>>> import numpy as np
>>> from numpy import linalg as LA
>>> np.set_printoptions(precision=4, suppress=True, linewidth=100)
>>> def tidy(a):
...     return np.round(a, 4) + 0
... 
>>> K = np.loadtxt("w.csv", delimiter=",")
>>> K
array([[0., 0., 0., 0., 0.],
       [0., 0., 2., 1., 1.],
       [0., 2., 0., 0., 1.],
       [0., 2., 2., 0., 0.],
       [0., 1., 1., 2., 1.]])
>>> U, sv, VT = LA.svd(K)
>>> V = VT[:(sv > 1e-8).sum()]
>>> rng = np.random.default_rng(367837)
>>> x0 = K[2] + 2 * K[3] + rng.integers(2) * np.eye(5)[4]
>>> x0
array([0., 6., 4., 0., 2.])
>>> tidy(LA.norm(x0 - V.T @ V @ x0))
np.float64(0.0)
>>> np.unique(K.round(6), axis=0).shape
(5, 5)
>>> tidy(np.trace(LA.pinv(K) @ K))
np.float64(4.0)
>>> LA.lstsq(K[:-1].T, K[-1])[2]
np.int32(3)
>>> tidy(K @ LA.pinv(K) @ K)
array([[0., 0., 0., 0., 0.],
       [0., 0., 2., 1., 1.],
       [0., 2., 0., 0., 1.],
       [0., 2., 2., 0., 0.],
       [0., 1., 1., 2., 1.]])
>>> U, sv, VT = LA.svd(K)
>>> np.argmax(sv[:-1] / (sv[1:] + 1e-6)) + 1
np.int64(4)
>>> tidy(sv)
array([4.1812, 2.2531, 1.6962, 0.751 , 0.    ])
>>> Y = U[:, :4] @ np.diag(sv[:4]) @ VT[:4]
>>> tidy(Y)
array([[0., 0., 0., 0., 0.],
       [0., 0., 2., 1., 1.],
       [0., 2., 0., 0., 1.],
       [0., 2., 2., 0., 0.],
       [0., 1., 1., 2., 1.]])
>>> LA.matrix_rank(K, rtol=0.05)
np.int64(4)
>>> tidy(LA.norm(K - Y) / LA.norm(K))
np.float64(0.0)
>>> tidy(LA.norm(K - Y, 2)), sv[4]
(np.float64(0.0), np.float64(0.0))
>>> tidy(np.abs(K - Y).max())
np.float64(0.0)
>>> Y = np.array([[1, -1], [0, -1], [-1, 1], [-1, 3], [-3, 1]])
>>> np.einsum("ij,ij->i", K, K)
array([0., 6., 5., 8., 7.])
>>> LA.matrix_rank(K @ Y)
np.int64(2)
>>> LA.matrix_rank(np.vstack([K, Y.T]))
np.int64(5)
>>> np.einsum("ik,kj->ji", K, Y)
array([[ 0., -6., -3., -2., -6.],
       [ 0.,  6., -1.,  0.,  7.]])
>>> [round(float(x), 4) for x in LA.svd(K, compute_uv=False)[:3]]
[4.1812, 2.2531, 1.6962]
>>> tidy(LA.norm(K, 2) / LA.norm(K))
np.float64(0.82)
>>> f = np.array([2, 1, 2, 1, 5, 2, 0])
>>> mat = -2 * np.eye(7) + np.outer(f, f)
>>> mat
array([[ 2.,  2.,  4.,  2., 10.,  4.,  0.],
       [ 2., -1.,  2.,  1.,  5.,  2.,  0.],
       [ 4.,  2.,  2.,  2., 10.,  4.,  0.],
       [ 2.,  1.,  2., -1.,  5.,  2.,  0.],
       [10.,  5., 10.,  5., 23., 10.,  0.],
       [ 4.,  2.,  4.,  2., 10.,  2.,  0.],
       [ 0.,  0.,  0.,  0.,  0.,  0., -2.]])
>>> tidy(LA.norm(mat[0] - mat[1]))
np.float64(6.5574)
>>> tidy(LA.norm(mat, "nuc"))
np.float64(49.0)
>>> LA.norm(mat, axis=1).argmax()
np.int64(4)
>>> (mat != 0).astype(int)
array([[1, 1, 1, 1, 1, 1, 0],
       [1, 1, 1, 1, 1, 1, 0],
       [1, 1, 1, 1, 1, 1, 0],
       [1, 1, 1, 1, 1, 1, 0],
       [1, 1, 1, 1, 1, 1, 0],
       [1, 1, 1, 1, 1, 1, 0],
       [0, 0, 0, 0, 0, 0, 1]])
>>> np.flatnonzero(LA.matrix_power((mat != 0) + (mat.T != 0) + np.eye(7), 7)[2])
array([0, 1, 2, 3, 4, 5])
>>> U, sv, VT = LA.svd(mat)
>>> tidy(sv)
array([37.,  2.,  2.,  2.,  2.,  2.,  2.])
>>> Y = U[:, :1] @ np.diag(sv[:1]) @ VT[:1]
>>> tidy(Y)
array([[ 3.7949,  1.8974,  3.7949,  1.8974,  9.4872,  3.7949,  0.    ],
       [ 1.8974,  0.9487,  1.8974,  0.9487,  4.7436,  1.8974,  0.    ],
       [ 3.7949,  1.8974,  3.7949,  1.8974,  9.4872,  3.7949,  0.    ],
       [ 1.8974,  0.9487,  1.8974,  0.9487,  4.7436,  1.8974,  0.    ],
       [ 9.4872,  4.7436,  9.4872,  4.7436, 23.7179,  9.4872,  0.    ],
       [ 3.7949,  1.8974,  3.7949,  1.8974,  9.4872,  3.7949,  0.    ],
       [ 0.    ,  0.    ,  0.    ,  0.    ,  0.    ,  0.    ,  0.    ]])
>>> tidy(LA.norm(mat - Y, 2)), tidy(sv[1])
(np.float64(2.0), np.float64(2.0))
>>> np.abs(mat - Y).max()
np.float64(2.0)
